$ python -q
>>> import numpy as np
>>> import numpy.linalg as la
>>> np.set_printoptions(precision=2, suppress=True, linewidth=160, floatmode="fixed")
>>> def rd(a):
...     return np.round(a, 2) + 0
... 
>>> arr = np.load("x.npy")
>>> arr
array([[1.00, 0.90, 0.81, 0.73, 0.66, 0.59],
       [0.90, 1.00, 0.90, 0.81, 0.73, 0.66],
       [0.81, 0.90, 1.00, 0.90, 0.81, 0.73],
       [0.73, 0.81, 0.90, 1.00, 0.90, 0.81],
       [0.66, 0.73, 0.81, 0.90, 1.00, 0.90],
       [0.59, 0.66, 0.73, 0.81, 0.90, 1.00]])
>>> L = la.cholesky(arr)
>>> rd(np.diag(L) ** 2)
array([1.00, 0.19, 0.19, 0.19, 0.19, 0.19])
>>> la.eigvalsh(arr).min() > 0
np.True_
>>> W1 = np.array([[0, 1], [0, 1], [3, 2], [1, 2], [3, 3], [2, 3]])
>>> c = np.array([2, 3])
>>> act = np.maximum(arr @ W1 + c, 0)
>>> (act > 0).astype(int)
array([[1, 1],
       [1, 1],
       [1, 1],
       [1, 1],
       [1, 1],
       [1, 1]])
>>> la.matrix_rank(act)
np.int64(2)
>>> (act > 0).mean(axis=0)
array([1.00, 1.00])
>>> C = np.array([[0, 2, 1], [3, 3, 2]])
>>> (act @ C).round(6).argmax(axis=1)
array([1, 1, 1, 1, 1, 1])
>>> x = np.ones(6)
>>> for _ in range(5):
...     x = arr @ x
...     x /= la.norm(x)
...     print(round(x @ arr @ x, 2))
... 
4.95
4.95
4.95
4.95
4.95
>>> rd(x)
array([0.39, 0.41, 0.43, 0.43, 0.41, 0.39])
>>> rd(la.eigvalsh(arr)[-1])
np.float64(4.95)
>>> vals, evecs = la.eigh(arr)
>>> rd(evecs.T @ arr @ evecs)
array([[0.06, 0.00, 0.00, 0.00, 0.00, 0.00],
       [0.00, 0.07, 0.00, 0.00, 0.00, 0.00],
       [0.00, 0.00, 0.11, 0.00, 0.00, 0.00],
       [0.00, 0.00, 0.00, 0.20, 0.00, 0.00],
       [0.00, 0.00, 0.00, 0.00, 0.62, 0.00],
       [0.00, 0.00, 0.00, 0.00, 0.00, 4.95]])
>>> np.unique(vals.round(6) + 0, return_counts=True)[1]
array([1, 1, 1, 1, 1, 1])
>>> rd(vals.sum()), np.trace(arr)
(np.float64(6.0), np.float64(6.0))
>>> rng = np.random.default_rng(351967)
>>> idx = rng.permutation(6)
>>> idx
array([5, 3, 1, 4, 2, 0])
>>> B = arr[idx][:, idx]
>>> rd(la.det(B)), rd(la.det(arr[idx]))
(np.float64(0.0), np.float64(0.0))
>>> np.diag(B)
array([1.00, 1.00, 1.00, 1.00, 1.00, 1.00])
>>> np.trace(B)
np.float64(6.0)
